% python3 -q
>>> import numpy as np
>>> from numpy import linalg as LA
>>> np.set_printoptions(suppress=True, linewidth=120)
>>> X = np.load("case6.npy")
>>> X
array([[-1.505,  0.078,  0.17 ,  0.008],
       [-0.518, -0.411, -0.106, -0.34 ],
       [ 1.158,  0.232, -0.154, -0.396],
       [-3.044, -0.179, -0.079,  0.036],
       [-0.237,  0.026,  0.103,  0.246],
       [ 0.612, -0.053,  0.327, -0.278],
       [-3.285, -0.226,  0.342, -0.007],
       [ 0.468,  0.177,  0.494, -0.561],
       [-3.745,  0.072,  0.23 ,  0.241],
       [ 2.671,  0.062,  0.026,  0.087],
       [-3.833,  0.03 , -0.012,  0.291],
       [-0.004, -0.18 , -0.026, -0.03 ],
       [-2.413,  0.115,  0.085,  0.095],
       [ 2.766, -0.441,  0.005,  0.334],
       [-2.971, -0.173,  0.486, -0.167],
       [-3.069,  0.391, -0.214,  0.107],
       [ 2.817,  0.191,  0.632,  0.968],
       [-2.796, -0.329,  0.477, -0.452],
       [-2.547,  0.464, -0.245, -0.332]])
>>> M2 = X / np.sqrt((X ** 2).mean(axis=1, keepdims=True))
>>> np.round(LA.norm(M2, axis=1), 3)
array([2., 2., 2., 2., 2., 2., 2., 2., 2., 2., 2., 2., 2., 2., 2., 2., 2., 2., 2.])
>>> Xs = X - X.mean(axis=0)
>>> V = LA.svd(Xs)[2][:1]
>>> M2 = Xs - Xs @ V.T @ V
>>> np.round(np.diag(V.T @ V), 3) + 0
array([0.999, 0.   , 0.   , 0.001])
>>> np.round((Xs @ V.T).std(axis=0), 3)
array([2.231])
>>> LA.norm(M2, axis=1).round(6).argmax()
np.int64(16)
>>> gram = np.cov(X, rowvar=False)
>>> np.argsort(-X.std(axis=0).round(6), kind="stable")
array([0, 3, 2, 1])
>>> np.median(X, axis=0)
array([-1.505,  0.03 ,  0.085,  0.008])
>>> round(float(np.corrcoef(X[:, 1], X[:, 0])[0, 1]), 3)
-0.057
>>> np.round(LA.eigvalsh(gram)[::-1], 3)
array([5.252, 0.124, 0.078, 0.051])
>>> np.round(X.std(axis=0), 3)
array([2.229, 0.245, 0.255, 0.347])
>>> gram.shape
(4, 4)
>>> d = LA.norm(X[:, None] - X[None], axis=-1)
>>> (d + 1e9 * np.eye(19)).round(6).argmin(axis=1)
array([12, 11,  5,  6, 11,  7, 14,  5, 10, 13,  8,  4, 18,  9, 17,  3,  9, 14, 12])
>>> np.flatnonzero(d[13] < d.mean() / 2)
array([ 9, 13, 16])
>>> LA.matrix_rank(d ** 2)
np.int64(6)
>>> d.mean(axis=1).argmax()
np.int64(16)
>>> F = np.loadtxt("m.csv", delimiter=",")
>>> F
array([[1.   , 0.5  , 0.25 , 0.125],
       [0.5  , 1.   , 0.5  , 0.25 ],
       [0.25 , 0.5  , 1.   , 0.5  ],
       [0.125, 0.25 , 0.5  , 1.   ]])
>>> rng = np.random.default_rng(900153)
>>> idx = rng.permutation(4)
>>> idx
array([2, 0, 3, 1])
>>> M2 = F[idx][:, idx]
>>> np.allclose(M2, F)
False
>>> np.round(np.sort(np.abs(LA.eigvals(M2))), 3)
array([0.375, 0.539, 1.   , 2.086])
>>> F - F[0]
array([[ 0.   ,  0.   ,  0.   ,  0.   ],
       [-0.5  ,  0.5  ,  0.25 ,  0.125],
       [-0.75 ,  0.   ,  0.75 ,  0.375],
       [-0.875, -0.25 ,  0.25 ,  0.875]])
>>> LA.matrix_rank(F)
np.int64(4)
>>> np.abs(F).max()
np.float64(1.0)
>>> feats = np.loadtxt("block18.csv", delimiter=",")
>>> feats
array([[ 0.,  0.,  0.,  0., -2., -2.],
       [ 0.,  0.,  0.,  0., -2., -2.],
       [ 0.,  0.,  0.,  0., -3., -2.],
       [ 0.,  0.,  0.,  0.,  1., -2.],
       [-2., -2., -3.,  1.,  0.,  0.],
       [-2., -2., -2., -2.,  0.,  0.]])
>>> LA.cond(feats) > 100
np.True_
>>> [round(float(x), 3) for x in LA.svd(feats, compute_uv=False)[:3]]
[5.389, 5.389, 2.227]
>>> LA.matrix_rank(feats, rtol=0.1)
np.int64(4)
>>> A = np.loadtxt("run15.csv", delimiter=",")
>>> A
array([[  3.606,  11.386,   8.647, -11.758],
       [-11.112,  -5.679,  -9.194,  15.07 ],
       [ 14.019,  -8.38 ,  -3.396,  10.725],
       [  5.731,  13.626,   8.008, -13.295],
       [ 15.098,  -8.554,  -2.381,  10.344],
       [  2.851,  12.554,   9.195, -11.494],
       [ 12.952,  -7.535,  -1.952,  12.1  ],
       [  3.495,  12.387,   8.018, -12.774],
       [-10.776,  -5.379, -10.767,  16.4  ],
       [ 15.738,  -5.727,  -2.301,  10.772],
       [ 13.212,  -6.981,  -0.68 ,  12.375],
       [  4.592,  10.552,   6.686, -13.019]])
>>> ang = np.radians(15)
>>> R = np.eye(4)
>>> R[2, 2] = R[3, 3] = np.cos(ang)
>>> R[2, 3], R[3, 2] = -np.sin(ang), np.sin(ang)
>>> R.round(3)
array([[ 1.   ,  0.   ,  0.   ,  0.   ],
       [ 0.   ,  1.   ,  0.   ,  0.   ],
       [ 0.   ,  0.   ,  0.966, -0.259],
       [ 0.   ,  0.   ,  0.259,  0.966]])
>>> M2 = X @ R.T
>>> np.round(LA.svd(X, compute_uv=False), 3), np.round(LA.svd(M2, compute_uv=False), 3)
(array([10.7  ,  1.51 ,  1.284,  0.987]), array([10.7  ,  1.51 ,  1.284,  0.987]))
>>> np.allclose(X @ X.T, M2 @ M2.T)
True
>>> gram = R.T @ R
>>> LA.matrix_rank(gram)
np.int64(4)
>>> np.allclose(gram, gram.T)
True
>>> (R @ R.T).shape
(4, 4)
>>> np.diag(gram)
array([1., 1., 1., 1.])
>>> np.round(LA.svd(R, compute_uv=False) ** 2, 3)
array([1., 1., 1., 1.])
>>> np.round(LA.eigvalsh(gram)[::-1], 3)
array([1., 1., 1., 1.])
>>> M2 = np.array([[3, -2, 3], [-2, 0, -3], [0, 3, -3], [-3, -2, 1]])
>>> np.round(np.einsum("ij,ij->i", A, A), 3)
array([355.665, 467.362, 393.315, 459.397, 413.788, 382.391, 374.751, 393.116, 529.944, 401.814, 376.894, 346.628])
>>> LA.matrix_rank(np.vstack([A, M2.T]))
np.int64(4)
>>> np.round(np.einsum("ij->j", A), 3)
array([69.406, 12.27 ,  9.883, 25.446])
>>> P = A @ LA.solve(A.T @ A, A.T)
>>> np.round(LA.eigvalsh(P), 3) + 0
array([0., 0., 0., 0., 0., 0., 0., 0., 1., 1., 1., 1.])
>>> np.allclose(P @ P, P)
True
>>> np.round(np.diag(P), 3)
array([0.227, 0.41 , 0.273, 0.372, 0.229, 0.386, 0.235, 0.196, 0.6  , 0.329, 0.473, 0.269])
>>> np.round(P @ A[:, 2], 3)
array([  8.647,  -9.194,  -3.396,   8.008,  -2.381,   9.195,  -1.952,   8.018, -10.767,  -2.301,  -0.68 ,   6.686])
>>> round(np.trace(P), 3)
np.float64(4.0)
>>> vals, V = LA.eigh(F)
>>> (vals > 1e-8).sum(), (vals < -1e-8).sum()
(np.int64(4), np.int64(0))
>>> np.round(V.T @ F @ V, 3) + 0
array([[0.375, 0.   , 0.   , 0.   ],
       [0.   , 0.539, 0.   , 0.   ],
       [0.   , 0.   , 1.   , 0.   ],
       [0.   , 0.   , 0.   , 2.086]])
>>> np.round(np.abs(V[:, -1]), 3)
array([0.435, 0.557, 0.557, 0.435])
>>> np.abs(V[:, -1]).round(6).argmax()
np.int64(1)
>>> vals.round(3)
array([0.375, 0.539, 1.   , 2.086])
>>> np.round(LA.eigvalsh(F + -1 * np.eye(4)), 3) + 0
array([-0.625, -0.461,  0.   ,  1.086])
>>> np.unique(vals.round(6) + 0, return_counts=True)[1]
array([1, 1, 1, 1])
>>> M = np.load("arr.npy")
>>> M
array([[0, 1, 0, 1],
       [1, 0, 0, 1],
       [0, 0, 0, 0],
       [1, 1, 0, 0]])
>>> round(float(LA.eigvalsh(M).min()), 3)
-1.0
>>> [round(float(LA.det(M[:i, :i])), 2) + 0 for i in range(1, 5)]
[0.0, -1.0, 0.0, 0.0]
